In [1]: import numpy as np

In [2]: np.set_printoptions(precision=2, suppress=True, linewidth=140)

In [3]: arr = np.diag(np.array([2, 0, 0, -3, -2, -1]))

In [4]: arr
Out[4]: 
array([[ 2,  0,  0,  0,  0,  0],
       [ 0,  0,  0,  0,  0,  0],
       [ 0,  0,  0,  0,  0,  0],
       [ 0,  0,  0, -3,  0,  0],
       [ 0,  0,  0,  0, -2,  0],
       [ 0,  0,  0,  0,  0, -1]])

In [5]: left, s, Vh = np.linalg.svd(arr)

In [6]: evecs = Vh[:(s > 1e-8).sum()]

In [7]: rng = np.random.default_rng(23)

In [8]: x = arr[1] + -1 * arr[4] + rng.integers(2) * np.eye(6)[5]

In [9]: x
Out[9]: array([0., 0., 0., 0., 2., 0.])

In [10]: np.round(np.linalg.norm(x - evecs.T @ evecs @ x), 2)
Out[10]: np.float64(0.0)

In [11]: np.allclose(evecs.T @ evecs @ x, x)
Out[11]: True

In [12]: np.diag(evecs.T @ evecs)
Out[12]: array([1., 0., 0., 1., 1., 1.])

In [13]: m1 = np.array([[-5, 5, -9, -9, 3, 8, 3],
    ...:     [-7, -1, 1, -2, 2, 9, -7],
    ...:     [-1, 7, -6, 3, 3, -9, 8],
    ...:     [-4, -9, -4, 6, 1, 2, 1],
    ...:     [9, 7, -6, -5, 5, 0, -4],
    ...:     [4, -6, 4, -8, 4, -2, 0],
    ...:     [0, 4, -8, -7, 8, -1, -5]])

In [14]: x = np.array([2, 0, 0, 2, 0, 2, 2])

In [15]: rhs = m1 @ x

In [16]: rhs
Out[16]: array([ -6, -14,   2,  10,   0, -12, -26])

In [17]: np.round(np.linalg.solve(m1, rhs + m1[:, 1]), 2) + 0
Out[17]: array([2., 1., 0., 2., 0., 2., 2.])

In [18]: print(np.round(np.linalg.solve(m1, m1[:, 3]), 2) + 0)
[0. 0. 0. 1. 0. 0. 0.]

In [19]: A2 = m1 / np.sqrt((m1 ** 2).mean(axis=1, keepdims=True))

In [20]: np.linalg.matrix_rank(A2) == np.linalg.matrix_rank(m1)
Out[20]: np.True_

In [21]: O, evecs = np.linalg.qr(m1[:, :2])[0], np.linalg.qr(m1[:, 2:])[0]

In [22]: s = np.linalg.svd(O.T @ evecs, compute_uv=False)

In [23]: s
Out[23]: array([0.89, 0.68])

In [24]: (s > 0.9).sum()
Out[24]: np.int64(0)

In [25]: np.degrees(np.arccos(s.clip(0, 1)))
Out[25]: array([27.48, 46.94])

In [26]: print(round(np.linalg.norm(O @ O.T - evecs @ evecs.T, 2), 2))
1.0

In [27]: G = arr.T @ arr

In [28]: np.linalg.eigvalsh(G)[::-1]
Out[28]: array([9., 4., 4., 1., 0., 0.])

In [29]: np.trace(G), (arr ** 2).sum()
Out[29]: (np.int64(18), np.int64(18))

In [30]: np.linalg.svd(arr, compute_uv=False) ** 2
Out[30]: array([9., 4., 4., 1., 0., 0.])

In [31]: np.linalg.matrix_rank(G)
Out[31]: np.int64(4)

In [32]: np.allclose(G, G.T)
Out[32]: True

In [33]: G
Out[33]: 
array([[4, 0, 0, 0, 0, 0],
       [0, 0, 0, 0, 0, 0],
       [0, 0, 0, 0, 0, 0],
       [0, 0, 0, 9, 0, 0],
       [0, 0, 0, 0, 4, 0],
       [0, 0, 0, 0, 0, 1]])

In [34]: (arr @ arr.T).shape
Out[34]: (6, 6)
